>>> import numpy as np
>>> from numpy import linalg as LA
>>> np.set_printoptions(precision=2, suppress=True, linewidth=120)
>>> data = np.diag(np.array([1, 0, 1, -1, -2, 1, 2, 0, 0, -1, -1]))
>>> print(data)
[[ 1  0  0  0  0  0  0  0  0  0  0]
 [ 0  0  0  0  0  0  0  0  0  0  0]
 [ 0  0  1  0  0  0  0  0  0  0  0]
 [ 0  0  0 -1  0  0  0  0  0  0  0]
 [ 0  0  0  0 -2  0  0  0  0  0  0]
 [ 0  0  0  0  0  1  0  0  0  0  0]
 [ 0  0  0  0  0  0  2  0  0  0  0]
 [ 0  0  0  0  0  0  0  0  0  0  0]
 [ 0  0  0  0  0  0  0  0  0  0  0]
 [ 0  0  0  0  0  0  0  0  0 -1  0]
 [ 0  0  0  0  0  0  0  0  0  0 -1]]
>>> left, s, vt = LA.svd(data)
>>> vecs = vt[:(s > 1e-8).sum()]
>>> rng = np.random.default_rng(1093)
>>> x = data[3] + 5 * data[0] + rng.integers(2) * np.eye(11)[8]
>>> print(x)
[ 5.  0.  0. -1.  0.  0.  0.  0.  1.  0.  0.]
>>> print(LA.matrix_rank(np.vstack([data, x])))
9
>>> print(np.round(LA.norm(x - vecs.T @ vecs @ x), 2))
1.0
>>> print(vecs.T @ vecs)
[[1. 0. 0. 0. 0. 0. 0. 0. 0. 0. 0.]
 [0. 0. 0. 0. 0. 0. 0. 0. 0. 0. 0.]
 [0. 0. 1. 0. 0. 0. 0. 0. 0. 0. 0.]
 [0. 0. 0. 1. 0. 0. 0. 0. 0. 0. 0.]
 [0. 0. 0. 0. 1. 0. 0. 0. 0. 0. 0.]
 [0. 0. 0. 0. 0. 1. 0. 0. 0. 0. 0.]
 [0. 0. 0. 0. 0. 0. 1. 0. 0. 0. 0.]
 [0. 0. 0. 0. 0. 0. 0. 0. 0. 0. 0.]
 [0. 0. 0. 0. 0. 0. 0. 0. 0. 0. 0.]
 [0. 0. 0. 0. 0. 0. 0. 0. 0. 1. 0.]
 [0. 0. 0. 0. 0. 0. 0. 0. 0. 0. 1.]]
>>> print(np.round(LA.det(data), 2))
0.0
>>> print(np.sort(np.abs(LA.eigvals(data))))
[0. 0. 0. 1. 1. 1. 1. 1. 1. 2. 2.]
>>> print(data @ data)
[[1 0 0 0 0 0 0 0 0 0 0]
 [0 0 0 0 0 0 0 0 0 0 0]
 [0 0 1 0 0 0 0 0 0 0 0]
 [0 0 0 1 0 0 0 0 0 0 0]
 [0 0 0 0 4 0 0 0 0 0 0]
 [0 0 0 0 0 1 0 0 0 0 0]
 [0 0 0 0 0 0 4 0 0 0 0]
 [0 0 0 0 0 0 0 0 0 0 0]
 [0 0 0 0 0 0 0 0 0 0 0]
 [0 0 0 0 0 0 0 0 0 1 0]
 [0 0 0 0 0 0 0 0 0 0 1]]
>>> print((data + data.T) / 2)
[[ 1.  0.  0.  0.  0.  0.  0.  0.  0.  0.  0.]
 [ 0.  0.  0.  0.  0.  0.  0.  0.  0.  0.  0.]
 [ 0.  0.  1.  0.  0.  0.  0.  0.  0.  0.  0.]
 [ 0.  0.  0. -1.  0.  0.  0.  0.  0.  0.  0.]
 [ 0.  0.  0.  0. -2.  0.  0.  0.  0.  0.  0.]
 [ 0.  0.  0.  0.  0.  1.  0.  0.  0.  0.  0.]
 [ 0.  0.  0.  0.  0.  0.  2.  0.  0.  0.  0.]
 [ 0.  0.  0.  0.  0.  0.  0.  0.  0.  0.  0.]
 [ 0.  0.  0.  0.  0.  0.  0.  0.  0.  0.  0.]
 [ 0.  0.  0.  0.  0.  0.  0.  0.  0. -1.  0.]
 [ 0.  0.  0.  0.  0.  0.  0.  0.  0.  0. -1.]]
>>> data.inv()
Traceback (most recent call last):
  File "<python-input-17>", line 1, in <module>
    data.inv()
    ^^^^^^^^
AttributeError: 'numpy.ndarray' object has no attribute 'inv'
>>> lab = rng.permutation(11)
>>> print(lab)
[10  7  1  9  6  3  4  0  8  5  2]
>>> out = data[lab][:, lab]
>>> print(out)
[[-1  0  0  0  0  0  0  0  0  0  0]
 [ 0  0  0  0  0  0  0  0  0  0  0]
 [ 0  0  0  0  0  0  0  0  0  0  0]
 [ 0  0  0 -1  0  0  0  0  0  0  0]
 [ 0  0  0  0  2  0  0  0  0  0  0]
 [ 0  0  0  0  0 -1  0  0  0  0  0]
 [ 0  0  0  0  0  0 -2  0  0  0  0]
 [ 0  0  0  0  0  0  0  1  0  0  0]
 [ 0  0  0  0  0  0  0  0  0  0  0]
 [ 0  0  0  0  0  0  0  0  0  1  0]
 [ 0  0  0  0  0  0  0  0  0  0  1]]
